% ipython --no-banner

In [1]: import numpy as np

In [2]: from numpy import linalg as LA

In [3]: np.set_printoptions(suppress=True, linewidth=160)

In [4]: rnd = lambda a: np.round(a, 1) + 0

In [5]: rng = np.random.default_rng(96062)

In [6]: ang = rng.uniform(0, 2 * np.pi, 14)

In [7]: O, _ = LA.qr(np.array([[-1.5, 0.5], [0.0, 0.2], [-0.3, -0.5]]))

In [8]: E = 10 * np.c_[np.cos(ang), np.sin(ang)] @ O.T

In [9]: rnd(E)
Out[9]: 
array([[-3.3, -3.2,  8.9],
       [ 2.7,  3.2, -9.1],
       [-6.6,  2. , -7.3],
       [-9.5, -1.5,  2.7],
       [-5.4, -3. ,  7.9],
       [-1.7, -3.2,  9.3],
       [ 9.3, -0.6,  3.6],
       [ 0.3,  3.2, -9.5],
       [-9. ,  0.8, -4.2],
       [ 4.7,  3.1, -8.3],
       [ 1.1, -3.1,  9.5],
       [-9.2,  0.7, -4. ],
       [ 9.9,  0.9, -0.7],
       [ 7.3, -1.7,  6.6]])

In [10]: # rows and columns are dependent

In [11]: lab = E[:, 0] > np.median(E[:, 0])

In [12]: u = E[lab].mean(axis=0) - E[~lab].mean(axis=0)

In [13]: rnd((((E - E.mean(axis=0)) @ u > 0) == lab).mean())
Out[13]: np.float64(0.9)

In [14]: np.argsort(-np.abs(u).round(6), kind="stable")
Out[14]: array([0, 2, 1])

In [15]: r = LA.matrix_rank(E)

In [16]: r
Out[16]: np.int64(2)

In [17]: null = LA.svd(E)[2][r:].T

In [18]: [int(LA.matrix_rank(np.delete(E, i, axis=0))) for i in range(14)]
Out[18]: [2, 2, 2, 2, 2, 2, 2, 2, 2, 2, 2, 2, 2, 2]

In [19]: rnd(null[:, 0] / null[np.abs(null[:, 0]).round(6).argmax(), 0])
Out[19]: array([-0.1,  1. ,  0.3])

In [20]: rnd(null @ null.T)
Out[20]: 
array([[ 0. , -0.1,  0. ],
       [-0.1,  0.9,  0.3],
       [ 0. ,  0.3,  0.1]])

In [21]: rnd(E @ null)
Out[21]: 
array([[0.],
       [0.],
       [0.],
       [0.],
       [0.],
       [0.],
       [0.],
       [0.],
       [0.],
       [0.],
       [0.],
       [0.],
       [0.],
       [0.]])

In [22]: LA.lstsq(E[:-1].T, E[-1])[2]
Out[22]: np.int32(2)

In [23]: np.unique(E.round(6), axis=0).shape
Out[23]: (14, 3)

In [24]: try:
    ...:     LA.inv(E)
    ...: except LA.LinAlgError as e:
    ...:     print(repr(e))
    ...: 
LinAlgError('Last 2 dimensions of the array must be square')

In [25]: rnd(E @ LA.pinv(E) @ E)
Out[25]: 
array([[-3.3, -3.2,  8.9],
       [ 2.7,  3.2, -9.1],
       [-6.6,  2. , -7.3],
       [-9.5, -1.5,  2.7],
       [-5.4, -3. ,  7.9],
       [-1.7, -3.2,  9.3],
       [ 9.3, -0.6,  3.6],
       [ 0.3,  3.2, -9.5],
       [-9. ,  0.8, -4.2],
       [ 4.7,  3.1, -8.3],
       [ 1.1, -3.1,  9.5],
       [-9.2,  0.7, -4. ],
       [ 9.9,  0.9, -0.7],
       [ 7.3, -1.7,  6.6]])

In [26]: np.allclose(E[:-1].T @ LA.lstsq(E[:-1].T, E[-1])[0], E[-1])
Out[26]: True
